>>> import numpy as np
>>> from numpy import linalg as LA
>>> np.set_printoptions(precision=2, suppress=True, linewidth=160, legacy="1.25")
>>> feats = np.loadtxt("run17.csv", delimiter=",")
>>> feats
array([[-1.,  0.,  0.,  0.,  0.,  0.,  0.,  0.,  0.,  0.,  0.],
       [ 0.,  3.,  0.,  0.,  0.,  0.,  0.,  0.,  0.,  0.,  0.],
       [ 0.,  0.,  1.,  0.,  0.,  0.,  0.,  0.,  0.,  0.,  0.],
       [ 0.,  0.,  0.,  0.,  0.,  0.,  0.,  0.,  0.,  0.,  0.],
       [ 0.,  0.,  0.,  0., -3.,  0.,  0.,  0.,  0.,  0.,  0.],
       [ 0.,  0.,  0.,  0.,  0.,  1.,  0.,  0.,  0.,  0.,  0.],
       [ 0.,  0.,  0.,  0.,  0.,  0., -2.,  0.,  0.,  0.,  0.],
       [ 0.,  0.,  0.,  0.,  0.,  0.,  0.,  0.,  0.,  0.,  0.],
       [ 0.,  0.,  0.,  0.,  0.,  0.,  0.,  0.,  1.,  0.,  0.],
       [ 0.,  0.,  0.,  0.,  0.,  0.,  0.,  0.,  0., -2.,  0.],
       [ 0.,  0.,  0.,  0.,  0.,  0.,  0.,  0.,  0.,  0.,  0.]])
>>> # columns 3 and 7 are equal
>>> evals, evecs = LA.eigvalsh(feats)
Traceback (most recent call last):
  File "<python-input-6>", line 1, in <module>
    evals, evecs = LA.eigvalsh(feats)
    ^^^^^^^^^^^^
ValueError: too many values to unpack (expected 2)
>>> evals, evecs = LA.eigh(feats)
>>> np.abs(evecs[:, -1])
array([0., 1., 0., 0., 0., 0., 0., 0., 0., 0., 0.])
>>> evals
array([-3., -2., -2., -1.,  0.,  0.,  0.,  1.,  1.,  1.,  3.])
>>> (evals > 1e-8).sum(), (evals < -1e-8).sum()
(4, 4)
>>> evecs.T @ evecs
array([[1., 0., 0., 0., 0., 0., 0., 0., 0., 0., 0.],
       [0., 1., 0., 0., 0., 0., 0., 0., 0., 0., 0.],
       [0., 0., 1., 0., 0., 0., 0., 0., 0., 0., 0.],
       [0., 0., 0., 1., 0., 0., 0., 0., 0., 0., 0.],
       [0., 0., 0., 0., 1., 0., 0., 0., 0., 0., 0.],
       [0., 0., 0., 0., 0., 1., 0., 0., 0., 0., 0.],
       [0., 0., 0., 0., 0., 0., 1., 0., 0., 0., 0.],
       [0., 0., 0., 0., 0., 0., 0., 1., 0., 0., 0.],
       [0., 0., 0., 0., 0., 0., 0., 0., 1., 0., 0.],
       [0., 0., 0., 0., 0., 0., 0., 0., 0., 1., 0.],
       [0., 0., 0., 0., 0., 0., 0., 0., 0., 0., 1.]])
>>> evecs.T @ feats @ evecs
array([[-3.,  0.,  0.,  0.,  0.,  0.,  0.,  0.,  0.,  0.,  0.],
       [ 0., -2.,  0.,  0.,  0.,  0.,  0.,  0.,  0.,  0.,  0.],
       [ 0.,  0., -2.,  0.,  0.,  0.,  0.,  0.,  0.,  0.,  0.],
       [ 0.,  0.,  0., -1.,  0.,  0.,  0.,  0.,  0.,  0.,  0.],
       [ 0.,  0.,  0.,  0.,  0.,  0.,  0.,  0.,  0.,  0.,  0.],
       [ 0.,  0.,  0.,  0.,  0.,  0.,  0.,  0.,  0.,  0.,  0.],
       [ 0.,  0.,  0.,  0.,  0.,  0.,  0.,  0.,  0.,  0.,  0.],
       [ 0.,  0.,  0.,  0.,  0.,  0.,  0.,  1.,  0.,  0.,  0.],
       [ 0.,  0.,  0.,  0.,  0.,  0.,  0.,  0.,  1.,  0.,  0.],
       [ 0.,  0.,  0.,  0.,  0.,  0.,  0.,  0.,  0.,  1.,  0.],
       [ 0.,  0.,  0.,  0.,  0.,  0.,  0.,  0.,  0.,  0.,  3.]])
>>> np.argsort(-LA.norm(feats, axis=0).round(6), kind="stable")[:3]
array([1, 4, 6])
>>> [round(float(x), 2) for x in LA.svd(feats, compute_uv=False)[:3]]
[3.0, 3.0, 2.0]
>>> (feats != 0).astype(int)
array([[1, 0, 0, 0, 0, 0, 0, 0, 0, 0, 0],
       [0, 1, 0, 0, 0, 0, 0, 0, 0, 0, 0],
       [0, 0, 1, 0, 0, 0, 0, 0, 0, 0, 0],
       [0, 0, 0, 0, 0, 0, 0, 0, 0, 0, 0],
       [0, 0, 0, 0, 1, 0, 0, 0, 0, 0, 0],
       [0, 0, 0, 0, 0, 1, 0, 0, 0, 0, 0],
       [0, 0, 0, 0, 0, 0, 1, 0, 0, 0, 0],
       [0, 0, 0, 0, 0, 0, 0, 0, 0, 0, 0],
       [0, 0, 0, 0, 0, 0, 0, 0, 1, 0, 0],
       [0, 0, 0, 0, 0, 0, 0, 0, 0, 1, 0],
       [0, 0, 0, 0, 0, 0, 0, 0, 0, 0, 0]])
>>> round(float(LA.det(feats)), 2)
0.0
>>> arr = np.load("w.npy")
>>> arr.round(2) + 0
array([[-0.63,  0.17, -0.64,  0.02, -0.3 , -0.22, -0.09, -0.12, -0.04],
       [-0.03, -0.34, -0.23, -0.81,  0.33, -0.18,  0.15,  0.13,  0.02],
       [ 0.58, -0.2 , -0.51,  0.01, -0.25,  0.12, -0.51,  0.16,  0.07],
       [-0.11,  0.12, -0.01, -0.05, -0.27,  0.22,  0.3 ,  0.56,  0.67],
       [-0.13, -0.6 , -0.18,  0.23, -0.12,  0.49,  0.41,  0.06, -0.34],
       [ 0.29,  0.16, -0.41,  0.41,  0.44, -0.36,  0.44,  0.19, -0.02],
       [-0.26, -0.48,  0.24,  0.28,  0.04, -0.49, -0.33,  0.47,  0.  ],
       [ 0.29, -0.01,  0.14, -0.15, -0.68, -0.47,  0.38,  0.  , -0.24],
       [ 0.05, -0.42, -0.02,  0.15, -0.02, -0.2 ,  0.11, -0.61,  0.61]])
>>> # keeps lengths
>>> x = np.array([2, 1, 0, 1, 2, 2, -2, 1, 2])
>>> 9 - LA.matrix_rank(arr - np.eye(9), tol=1e-8)
1
>>> round(LA.det(arr), 2)
1.0
>>> np.round(LA.inv(arr), 2) + 0
array([[-0.63, -0.03,  0.58, -0.11, -0.13,  0.29, -0.26,  0.29,  0.05],
       [ 0.17, -0.34, -0.2 ,  0.12, -0.6 ,  0.16, -0.48, -0.01, -0.42],
       [-0.64, -0.23, -0.51, -0.01, -0.18, -0.41,  0.24,  0.14, -0.02],
       [ 0.02, -0.81,  0.01, -0.05,  0.23,  0.41,  0.28, -0.15,  0.15],
       [-0.3 ,  0.33, -0.25, -0.27, -0.12,  0.44,  0.04, -0.68, -0.02],
       [-0.22, -0.18,  0.12,  0.22,  0.49, -0.36, -0.49, -0.47, -0.2 ],
       [-0.09,  0.15, -0.51,  0.3 ,  0.41,  0.44, -0.33,  0.38,  0.11],
       [-0.12,  0.13,  0.16,  0.56,  0.06,  0.19,  0.47,  0.  , -0.61],
       [-0.04,  0.02,  0.07,  0.67, -0.34, -0.02,  0.  , -0.24,  0.61]])
>>> np.round(LA.norm(x), 2), round(float(LA.norm(arr @ x)), 2)
(4.8, 4.8)
>>> [p for p in range(1, 25) if np.allclose(LA.matrix_power(arr, p), np.eye(9))]
[]
>>> np.sort(np.abs(np.degrees(np.angle(LA.eigvals(arr)))))
array([  0.  ,  55.43,  55.43, 104.4 , 104.4 , 134.47, 134.47, 168.44, 168.44])
>>> np.abs(LA.eigvals(arr))
array([1., 1., 1., 1., 1., 1., 1., 1., 1.])
>>> (arr - arr.T) / 2
array([[ 0.  ,  0.1 , -0.61,  0.06, -0.08, -0.25,  0.09, -0.21, -0.05],
       [-0.1 ,  0.  , -0.02, -0.46,  0.47, -0.17,  0.31,  0.07,  0.22],
       [ 0.61,  0.02,  0.  ,  0.01, -0.04,  0.26, -0.38,  0.01,  0.05],
       [-0.06,  0.46, -0.01,  0.  , -0.25, -0.09,  0.01,  0.35,  0.26],
       [ 0.08, -0.47,  0.04,  0.25,  0.  ,  0.02,  0.18,  0.37, -0.16],
       [ 0.25,  0.17, -0.26,  0.09, -0.02,  0.  ,  0.46,  0.33,  0.09],
       [-0.09, -0.31,  0.38, -0.01, -0.18, -0.46,  0.  ,  0.05, -0.06],
       [ 0.21, -0.07, -0.01, -0.35, -0.37, -0.33, -0.05,  0.  ,  0.18],
       [ 0.05, -0.22, -0.05, -0.26,  0.16, -0.09,  0.06, -0.18,  0.  ]])
>>> assert arr == arr.T
Traceback (most recent call last):
  File "<python-input-29>", line 1, in <module>
    assert arr == arr.T
           ^^^^^^^^^^^^
ValueError: The truth value of an array with more than one element is ambiguous. Use a.any() or a.all()
>>> LA.determinant(arr)
Traceback (most recent call last):
  File "<python-input-30>", line 1, in <module>
    LA.determinant(arr)
    ^^^^^^^^^^^^^^
AttributeError: module 'numpy.linalg' has no attribute 'determinant'
>>> np.allclose(arr @ arr.T, arr.T @ arr)
True
>>> np.allclose(arr, arr.T)
False
>>> out = arr / np.sqrt((arr ** 2).mean(axis=1, keepdims=True))
>>> out[2]
array([ 1.73, -0.59, -1.52,  0.04, -0.75,  0.35, -1.54,  0.49,  0.22])
>>> LA.svd(arr, compute_uv=False)
array([1., 1., 1., 1., 1., 1., 1., 1., 1.])
>>> np.round(arr @ arr.T, 2) + 0
array([[1., 0., 0., 0., 0., 0., 0., 0., 0.],
       [0., 1., 0., 0., 0., 0., 0., 0., 0.],
       [0., 0., 1., 0., 0., 0., 0., 0., 0.],
       [0., 0., 0., 1., 0., 0., 0., 0., 0.],
       [0., 0., 0., 0., 1., 0., 0., 0., 0.],
       [0., 0., 0., 0., 0., 1., 0., 0., 0.],
       [0., 0., 0., 0., 0., 0., 1., 0., 0.],
       [0., 0., 0., 0., 0., 0., 0., 1., 0.],
       [0., 0., 0., 0., 0., 0., 0., 0., 1.]])
>>> out = arr / LA.norm(arr, axis=1, keepdims=True)
>>> cov = out @ out.T
>>> np.argwhere(np.triu(np.abs(cov) > 0.95, 1))
array([], shape=(0, 2), dtype=int64)
>>> cov.round(2) + 0
array([[1., 0., 0., 0., 0., 0., 0., 0., 0.],
       [0., 1., 0., 0., 0., 0., 0., 0., 0.],
       [0., 0., 1., 0., 0., 0., 0., 0., 0.],
       [0., 0., 0., 1., 0., 0., 0., 0., 0.],
       [0., 0., 0., 0., 1., 0., 0., 0., 0.],
       [0., 0., 0., 0., 0., 1., 0., 0., 0.],
       [0., 0., 0., 0., 0., 0., 1., 0., 0.],
       [0., 0., 0., 0., 0., 0., 0., 1., 0.],
       [0., 0., 0., 0., 0., 0., 0., 0., 1.]])
>>> (cov - 2 * np.eye(9)).round(6).argmax(axis=1)
array([1, 0, 0, 0, 0, 0, 0, 0, 0])
>>> cov[7].round(2) + 0
array([0., 0., 0., 0., 0., 0., 0., 1., 0.])
>>> LA.norm(out, axis=1)
array([1., 1., 1., 1., 1., 1., 1., 1., 1.])
>>> round(np.degrees(np.arccos(np.clip(cov[7, 6], -1, 1))), 2)
90.0
>>> M = np.load("x.npy")
>>> M
array([[3, 0, 0, 0, 0, 0, 0, 0, 0, 0, 0, 0, 0, 0, 0, 0],
       [0, 1, 0, 0, 0, 0, 0, 0, 0, 0, 0, 0, 0, 0, 0, 0],
       [0, 0, 1, 0, 0, 0, 0, 0, 0, 0, 0, 0, 0, 0, 0, 0],
       [0, 0, 0, 0, 0, 0, 0, 0, 0, 0, 0, 0, 0, 0, 0, 0],
       [0, 0, 0, 0, 0, 0, 0, 0, 0, 0, 0, 0, 0, 0, 0, 0],
       [0, 0, 0, 0, 0, 3, 0, 0, 0, 0, 0, 0, 0, 0, 0, 0],
       [0, 0, 0, 0, 0, 0, 0, 0, 0, 0, 0, 0, 0, 0, 0, 0],
       [0, 0, 0, 0, 0, 0, 0, 2, 0, 0, 0, 0, 0, 0, 0, 0],
       [0, 0, 0, 0, 0, 0, 0, 0, 0, 0, 0, 0, 0, 0, 0, 0],
       [0, 0, 0, 0, 0, 0, 0, 0, 0, 3, 0, 0, 0, 0, 0, 0],
       [0, 0, 0, 0, 0, 0, 0, 0, 0, 0, 0, 0, 0, 0, 0, 0],
       [0, 0, 0, 0, 0, 0, 0, 0, 0, 0, 0, 1, 0, 0, 0, 0],
       [0, 0, 0, 0, 0, 0, 0, 0, 0, 0, 0, 0, 0, 0, 0, 0],
       [0, 0, 0, 0, 0, 0, 0, 0, 0, 0, 0, 0, 0, 1, 0, 0],
       [0, 0, 0, 0, 0, 0, 0, 0, 0, 0, 0, 0, 0, 0, 1, 0],
       [0, 0, 0, 0, 0, 0, 0, 0, 0, 0, 0, 0, 0, 0, 0, 3]])
>>> evals, evecs = LA.eigh(M)
>>> x = np.array([3, -5, 4, -2, -1, 1, 2, -5, -2, 3, 0, 2, 1, 1, -2, 3])
>>> x @ M @ x
184
>>> round(x @ M @ x / (x @ x), 2), evals[0], evals[-1]
(1.57, 0.0, 3.0)
>>> U, sv, VT = LA.svd(M)
>>> sv
array([3., 3., 3., 3., 2., 1., 1., 1., 1., 1., 0., 0., 0., 0., 0., 0.])
>>> out = U[:, :10] @ np.diag(sv[:10]) @ VT[:10]
>>> np.round(LA.norm(M - out, 2), 2), sv[10]
(0.0, 0.0)
>>> LA.matrix_rank(M, rtol=0.05)
10
>>> np.sort(LA.eigvals(M).real)
array([0., 0., 0., 0., 0., 0., 1., 1., 1., 1., 1., 2., 3., 3., 3., 3.])
>>> round(float(LA.det(M)), 2)
0.0
>>> X = np.loadtxt("a.csv", delimiter=",")
>>> X
array([[ 2.,  0.,  0.,  1.,  0.,  2.,  0.],
       [11.,  0.,  0.,  0.,  4., 11.,  0.],
       [ 0.,  0.,  0.,  0.,  0.,  0.,  0.],
       [ 0.,  0.,  0.,  0.,  0.,  0.,  0.],
       [ 0.,  0.,  0.,  0.,  0.,  3.,  0.],
       [ 2.,  0.,  0.,  0.,  1.,  8.,  0.],
       [ 2.,  0.,  0.,  0.,  0.,  4.,  0.],
       [ 0.,  0.,  0.,  0.,  0.,  0.,  0.],
       [ 0.,  0.,  0.,  0.,  0.,  1.,  0.],
       [ 2.,  0.,  0.,  0.,  1.,  8.,  0.],
       [ 5.,  0.,  0.,  0.,  2.,  9.,  0.],
       [ 0.,  0.,  0.,  0.,  0.,  0.,  0.],
       [ 0.,  0.,  0.,  0.,  0.,  1.,  0.],
       [ 8.,  0.,  0.,  0.,  2.,  8.,  0.],
       [ 0.,  0.,  0.,  0.,  0.,  3.,  0.],
       [ 0.,  0.,  0.,  0.,  0.,  1.,  0.],
       [ 8.,  0.,  0.,  0.,  2.,  8.,  0.],
       [ 5.,  0.,  0.,  0.,  1.,  7.,  0.],
       [ 8.,  0.,  0.,  0.,  2.,  8.,  0.],
       [ 5.,  0.,  0.,  0.,  0.,  5.,  0.],
       [ 8.,  0.,  0.,  0.,  2.,  8.,  0.],
       [11.,  0.,  0.,  0.,  4., 11.,  0.],
       [ 0.,  0.,  0.,  0.,  0.,  2.,  0.],
       [ 2.,  0.,  0.,  1.,  0.,  2.,  0.],
       [ 5.,  0.,  0.,  0.,  2.,  9.,  0.],
       [ 2.,  0.,  0.,  1.,  0.,  2.,  0.],
       [ 0.,  0.,  0.,  0.,  0.,  1.,  0.],
       [ 2.,  0.,  0.,  0.,  0.,  6.,  0.],
       [ 2.,  0.,  0.,  0.,  1.,  8.,  0.],
       [ 0.,  0.,  0.,  0.,  0.,  0.,  0.],
       [ 0.,  0.,  0.,  0.,  0.,  1.,  0.],
       [ 0.,  0.,  0.,  0.,  0.,  3.,  0.],
       [ 8.,  0.,  0.,  0.,  3., 10.,  0.],
       [ 5.,  0.,  0.,  0.,  1.,  7.,  0.],
       [ 2.,  0.,  0.,  1.,  0.,  2.,  0.],
       [ 2.,  0.,  0.,  0.,  1.,  8.,  0.],
       [ 0.,  0.,  0.,  0.,  0.,  0.,  0.],
       [ 0.,  0.,  0.,  0.,  0.,  3.,  0.],
       [ 2.,  0.,  0.,  0.,  1.,  8.,  0.],
       [ 8.,  0.,  0.,  0.,  3., 10.,  0.],
       [ 0.,  0.,  0.,  0.,  0.,  0.,  0.],
       [11.,  0.,  0.,  0.,  4., 11.,  0.]])
>>> # column 2 repeats column 1
>>> U, sv, VT = LA.svd(X)
>>> sv.round(2) + 0
array([49.35, 10.31,  3.  ,  1.68,  0.  ,  0.  ,  0.  ])
>>> np.argmax(sv[:-1] / (sv[1:] + 1e-6)) + 1
4
>>> out = U[:, :4] @ np.diag(sv[:4]) @ VT[:4]
>>> round(float(np.abs(X - out).max()), 2)
0.0
>>> LA.matrix_rank(out)
4
>>> round(float(LA.norm(X - out) / LA.norm(X)), 2)
0.0
>>> rank = LA.matrix_rank(X)
>>> rank
4
>>> ns = LA.svd(X)[2][rank:].T
>>> np.round(ns @ ns.T, 2) + 0
array([[0., 0., 0., 0., 0., 0., 0.],
       [0., 1., 0., 0., 0., 0., 0.],
       [0., 0., 1., 0., 0., 0., 0.],
       [0., 0., 0., 0., 0., 0., 0.],
       [0., 0., 0., 0., 0., 0., 0.],
       [0., 0., 0., 0., 0., 0., 0.],
       [0., 0., 0., 0., 0., 0., 1.]])
>>> LA.matrix_rank(X.T @ X), LA.matrix_rank(X @ X.T)
(4, 4)
>>> np.allclose(X @ ns, 0)
True
